$ ipython --no-banner

In [1]: import numpy as np

In [2]: np.set_printoptions(suppress=True, linewidth=140)

In [3]: arr = np.load("test11.npy")

In [4]: arr
Out[4]: 
array([[-1., -2.,  0.,  0.,  0.],
       [ 0.,  3.,  0.,  0.,  0.],
       [ 0.,  0.,  1.,  0.,  1.],
       [ 0.,  0.,  2.,  0.,  2.],
       [ 0.,  0., -2.,  1.,  1.]])

In [5]: np.allclose(arr[:-1].T @ np.linalg.lstsq(arr[:-1].T, arr[-1])[0], arr[-1])
Out[5]: False

In [6]: np.round(arr @ np.linalg.pinv(arr) @ arr, 1) + 0
Out[6]: 
array([[-1., -2.,  0.,  0.,  0.],
       [ 0.,  3.,  0.,  0.,  0.],
       [ 0.,  0.,  1.,  0.,  1.],
       [ 0.,  0.,  2.,  0.,  2.],
       [ 0.,  0., -2.,  1.,  1.]])

In [7]: np.linalg.lstsq(arr[:-1].T, arr[-1])[2]
Out[7]: np.int32(3)

In [8]: np.linalg.inv(arr)
LinAlgError: Singular matrix


In [9]: other = np.array([[3, 0, -2], [-3, -3, -2]])

In [10]: basis = np.kron(other, arr)

In [11]: print(np.round(np.linalg.norm(basis, 2), 1), round(np.linalg.norm(other, 2) * np.linalg.norm(arr, 2), 1))
18.0 18.0

In [12]: basis
Out[12]: 
array([[-3., -6.,  0.,  0.,  0., -0., -0.,  0.,  0.,  0.,  2.,  4., -0., -0., -0.],
       [ 0.,  9.,  0.,  0.,  0.,  0.,  0.,  0.,  0.,  0., -0., -6., -0., -0., -0.],
       [ 0.,  0.,  3.,  0.,  3.,  0.,  0.,  0.,  0.,  0., -0., -0., -2., -0., -2.],
       [ 0.,  0.,  6.,  0.,  6.,  0.,  0.,  0.,  0.,  0., -0., -0., -4., -0., -4.],
       [ 0.,  0., -6.,  3.,  3.,  0.,  0., -0.,  0.,  0., -0., -0.,  4., -2., -2.],
       [ 3.,  6., -0., -0., -0.,  3.,  6., -0., -0., -0.,  2.,  4., -0., -0., -0.],
       [-0., -9., -0., -0., -0., -0., -9., -0., -0., -0., -0., -6., -0., -0., -0.],
       [-0., -0., -3., -0., -3., -0., -0., -3., -0., -3., -0., -0., -2., -0., -2.],
       [-0., -0., -6., -0., -6., -0., -0., -6., -0., -6., -0., -0., -4., -0., -4.],
       [-0., -0.,  6., -3., -3., -0., -0.,  6., -3., -3., -0., -0.,  4., -2., -2.]])

In [13]: basis.shape
Out[13]: (10, 15)

In [14]: [round(float(x), 1) for x in np.linalg.svd(basis, compute_uv=False)[:3]]
Out[14]: [18.0, 16.3, 12.0]

In [15]: np.linalg.cond(basis) > 100
Out[15]: np.True_

In [16]: J = np.load("out17.npy")

In [17]: J
Out[17]: 
array([[-11.3,  -0.2,  19.9,  12.3,  36.8],
       [-11. ,   1. ,  20.3,  13.7,  38.1],
       [-12.5,   1.9,  18.6,  15.4,  39.7],
       [-12.4,   0.8,  20. ,  15. ,  39. ],
       [-11.7,  -0.2,  19.3,  12.7,  38.5],
       [-12.6,   1.4,  20.1,  12.8,  39.2],
       [-12.7,  -6. ,  13.7,  -4.8,  21.1],
       [-12.9,  -0.4,  20.6,  14.3,  38.7],
       [-10.5,   0.6,  21.9,  12.8,  37.6],
       [-12.1,  -0.6,  19.6,  16. ,  40.8],
       [-11.6,  -5.9,  12.9,  -5.8,  22.3],
       [-14.9,  -0.8,  21.5,  14.1,  37.4],
       [-10.8,  -4.7,  15.7,  -5.8,  23.3],
       [-12.2,  -5. ,  13.9,  -6.6,  22. ],
       [-12. ,  -6.2,  13.5,  -4.5,  20.9]])

In [18]: vec = np.array([2, 5, 3, 4, 0])

In [19]: y = J @ vec

In [20]: np.round(np.linalg.solve(J.T @ J, J.T @ y), 1) + 0
Out[20]: array([2., 5., 3., 4., 0.])

In [21]: np.linalg.solve(J, y)
LinAlgError: Last 2 dimensions of the array must be square


In [22]: rng = np.random.default_rng(80972)

In [23]: y = y + 0.3 * rng.normal(size=15)

In [24]: y.round(1)
Out[24]: array([ 85. ,  98.7, 102.1,  98.8,  84.1,  93.5, -33.3,  90.9,  98.7,  95.7, -37.6,  87.1, -21.4, -34.4, -32. ])

In [25]: beta, *_ = np.linalg.lstsq(J, y)

In [26]: [round(float(np.linalg.norm(np.linalg.solve(J.T @ J + lam * np.eye(5), J.T @ y))), 2) for lam in (0, 1, 10, 100)]
Out[26]: [7.33, 7.1, 6.18, 5.18]

In [27]: beta.round(1) + 0
Out[27]: array([1.9, 5. , 3. , 4. , 0. ])

In [28]: np.round(J.T @ (y - J @ beta), 1) + 0
Out[28]: array([0., 0., 0., 0., 0.])

In [29]: idx = J[:, 3] > np.median(J[:, 3])

In [30]: r0 = J[idx].mean(axis=0) - J[~idx].mean(axis=0)

In [31]: idx.astype(int)
Out[31]: array([0, 1, 1, 1, 0, 0, 0, 1, 0, 1, 0, 1, 0, 0, 0])

In [32]: r0.round(1)
Out[32]: array([-0.9,  3.2,  3.3, 12.2,  9.9])

In [33]: np.argsort(-np.abs(r0).round(6), kind="stable")
Out[33]: array([3, 4, 2, 1, 0])

In [34]: ((J - J.mean(axis=0)) @ r0 > 0).astype(int)
Out[34]: array([1, 1, 1, 1, 1, 1, 0, 1, 1, 1, 0, 1, 0, 0, 0])

In [35]: np.round((((J - J.mean(axis=0)) @ r0 > 0) == idx).mean(), 1)
Out[35]: np.float64(0.7)

In [36]: (arr != 0).astype(int)
Out[36]: 
array([[1, 1, 0, 0, 0],
       [0, 1, 0, 0, 0],
       [0, 0, 1, 0, 1],
       [0, 0, 1, 0, 1],
       [0, 0, 1, 1, 1]])

In [37]: print(np.round(np.sort(np.linalg.eigvals(arr).real), 1) + 0)
[-1.  0.  1.  1.  3.]

In [38]: K = np.load("a.npy")

In [39]: K.round(1) + 0
Out[39]: 
array([[-0.9,  0. ,  0.8,  0.6,  0.2],
       [-3.4,  0.2,  2.8,  2.1,  1. ],
       [-1.3,  0.1,  1. ,  0.8,  0.4]])

In [40]: # rows and columns are dependent

In [41]: other = np.array([[-2, -1], [1, -3], [1, 2], [3, 1], [-3, -3]])

In [42]: np.vstack([K, other.T]).shape
Out[42]: (5, 5)

In [43]: np.round(K @ other, 1)
Out[43]: 
array([[ 3.5,  2. ],
       [13.3,  7.8],
       [ 4.9,  2.9]])

In [44]: np.linalg.matrix_rank(np.vstack([K, other.T]))
Out[44]: np.int64(3)
